$ ipython --no-banner

In [1]: import numpy as np

In [2]: np.set_printoptions(suppress=True, linewidth=200)

In [3]: rd = lambda a: np.round(a, 3) + 0

In [4]: feats = np.load("m.npy")

In [5]: print(feats)
[[ 0.  0.  0.  0.  2.]
 [ 0.  0.  0.  0. -8.]
 [ 0.  0.  0.  0. -8.]
 [ 0.  0.  0.  0.  9.]
 [ 2. -8. -8.  9.  0.]]

In [6]: np.linalg.cholesky(feats)
LinAlgError: Matrix is not positive definite


In [7]: np.all(np.linalg.eigvalsh(feats) > 0)
Out[7]: np.False_

In [8]: proj = np.triu(np.array([[-4, -4, 5, 1, 2],
   ...:     [-5, 0, -1, -1, -3],
   ...:     [-2, -4, 5, -3, -2],
   ...:     [-4, -5, 2, 1, 2],
   ...:     [3, -5, -5, -3, 3]]), 1) + np.eye(5)

In [9]: M2 = proj @ feats @ np.linalg.inv(proj)

In [10]: proj @ feats - feats @ proj
Out[10]: 
array([[  4., -16., -16.,  18.,   1.],
       [ -6.,  24.,  24., -27.,  -1.],
       [ -4.,  16.,  16., -18., -27.],
       [  4., -16., -16.,  18.,   0.],
       [  0.,   8., -18., -34., -62.]])

In [11]: np.trace(M2), np.trace(feats)
Out[11]: (np.float64(0.0), np.float64(0.0))

In [12]: u = np.array([2, 3, -3, -2, 0, 0, 3]) + 0.5

In [13]: F = np.eye(7) - 2 * np.outer(u, u) / (u @ u)

In [14]: rd(F)
Out[14]: 
array([[ 0.686, -0.44 ,  0.314,  0.189, -0.063, -0.063, -0.44 ],
       [-0.44 ,  0.384,  0.44 ,  0.264, -0.088, -0.088, -0.616],
       [ 0.314,  0.44 ,  0.686, -0.189,  0.063,  0.063,  0.44 ],
       [ 0.189,  0.264, -0.189,  0.887,  0.038,  0.038,  0.264],
       [-0.063, -0.088,  0.063,  0.038,  0.987, -0.013, -0.088],
       [-0.063, -0.088,  0.063,  0.038, -0.013,  0.987, -0.088],
       [-0.44 , -0.616,  0.44 ,  0.264, -0.088, -0.088,  0.384]])

In [15]: # symmetric

In [16]: ev, evecs = np.linalg.eigh(F)

In [17]: x = np.array([8, 2, 5, -4, -2, -4, -8])

In [18]: rd(x @ F @ x)
Out[18]: np.float64(187.453)

In [19]: cov = feats.T @ feats

In [20]: np.diag(cov)
Out[20]: array([  4.,  64.,  64.,  81., 213.])

In [21]: cov
Out[21]: 
array([[  4., -16., -16.,  18.,   0.],
       [-16.,  64.,  64., -72.,   0.],
       [-16.,  64.,  64., -72.,   0.],
       [ 18., -72., -72.,  81.,   0.],
       [  0.,   0.,   0.,   0., 213.]])

In [22]: rd(np.linalg.eigvalsh(cov)[::-1])
Out[22]: array([213., 213.,   0.,   0.,   0.])

In [23]: np.allclose(cov, cov.T)
Out[23]: True

In [24]: np.trace(cov), (feats ** 2).sum()
Out[24]: (np.float64(426.0), np.float64(426.0))

In [25]: F.shape
Out[25]: (7, 7)

In [26]: rd(np.abs(F).max())
Out[26]: np.float64(0.987)

In [27]: F[:, 7]
IndexError: index 7 is out of bounds for axis 1 with size 7


In [28]: np.linalg.rank(F)
AttributeError: module 'numpy.linalg' has no attribute 'rank'


In [29]: print(rd(np.linalg.norm(F)))
2.646

In [30]: rd(F.sum(axis=1))
Out[30]: array([ 0.182, -0.145,  1.818,  1.491,  0.836,  0.836, -0.145])

In [31]: F[7]
IndexError: index 7 is out of bounds for axis 0 with size 7


In [32]: rd(F.sum(axis=0))
Out[32]: array([ 0.182, -0.145,  1.818,  1.491,  0.836,  0.836, -0.145])

In [33]: np.linalg.determinant(F)
AttributeError: module 'numpy.linalg' has no attribute 'determinant'


In [34]: print(rd((F + F.T) / 2))
[[ 0.686 -0.44   0.314  0.189 -0.063 -0.063 -0.44 ]
 [-0.44   0.384  0.44   0.264 -0.088 -0.088 -0.616]
 [ 0.314  0.44   0.686 -0.189  0.063  0.063  0.44 ]
 [ 0.189  0.264 -0.189  0.887  0.038  0.038  0.264]
 [-0.063 -0.088  0.063  0.038  0.987 -0.013 -0.088]
 [-0.063 -0.088  0.063  0.038 -0.013  0.987 -0.088]
 [-0.44  -0.616  0.44   0.264 -0.088 -0.088  0.384]]

In [35]: rd(np.abs(np.linalg.eigvals(F)).max())
Out[35]: np.float64(1.0)

In [36]: M2 = np.array([[-2, -1, 2, -2, -3],
    ...:     [-3, -1, 2, 3, 1],
    ...:     [0, -2, -3, 1, 2],
    ...:     [-1, 2, 1, 0, 2],
    ...:     [-1, 3, 3, -2, 2]])

In [37]: J = M2 - M2.T

In [38]: J
Out[38]: 
array([[ 0,  2,  2, -1, -2],
       [-2,  0,  4,  1, -2],
       [-2, -4,  0,  0, -1],
       [ 1, -1,  0,  0,  4],
       [ 2,  2,  1, -4,  0]])

In [39]: rd(np.linalg.norm(J))
Out[39]: np.float64(10.1)

In [40]: J.sum(axis=1)
Out[40]: array([ 1,  1, -7,  4,  1])

In [41]: J.mean(axis=0)
Out[41]: array([-0.2, -0.2,  1.4, -0.8, -0.2])

In [42]: J.sum(axis=0)
Out[42]: array([-1, -1,  7, -4, -1])

In [43]: rk = np.linalg.matrix_rank(J)

In [44]: rk
Out[44]: np.int64(4)

In [45]: N = np.linalg.svd(J)[2][rk:].T

In [46]: print([int(np.linalg.matrix_rank(J[:i])) for i in range(1, len(J) + 1)])
[1, 2, 3, 4, 4]

In [47]: print(rd(N @ N.T))
[[ 0.678 -0.279  0.16   0.239 -0.239]
 [-0.279  0.115 -0.066 -0.099  0.099]
 [ 0.16  -0.066  0.038  0.056 -0.056]
 [ 0.239 -0.099  0.056  0.085 -0.085]
 [-0.239  0.099 -0.056 -0.085  0.085]]

In [48]: rd(N[:, 0] / N[np.abs(N[:, 0]).round(6).argmax(), 0])
Out[48]: array([ 1.   , -0.412,  0.235,  0.353, -0.353])

In [49]: rd(J @ N)
Out[49]: 
array([[0.],
       [0.],
       [0.],
       [0.],
       [0.]])

In [50]: np.linalg.matrix_rank(J.T @ J), np.linalg.matrix_rank(J @ J.T)
Out[50]: (np.int64(4), np.int64(4))
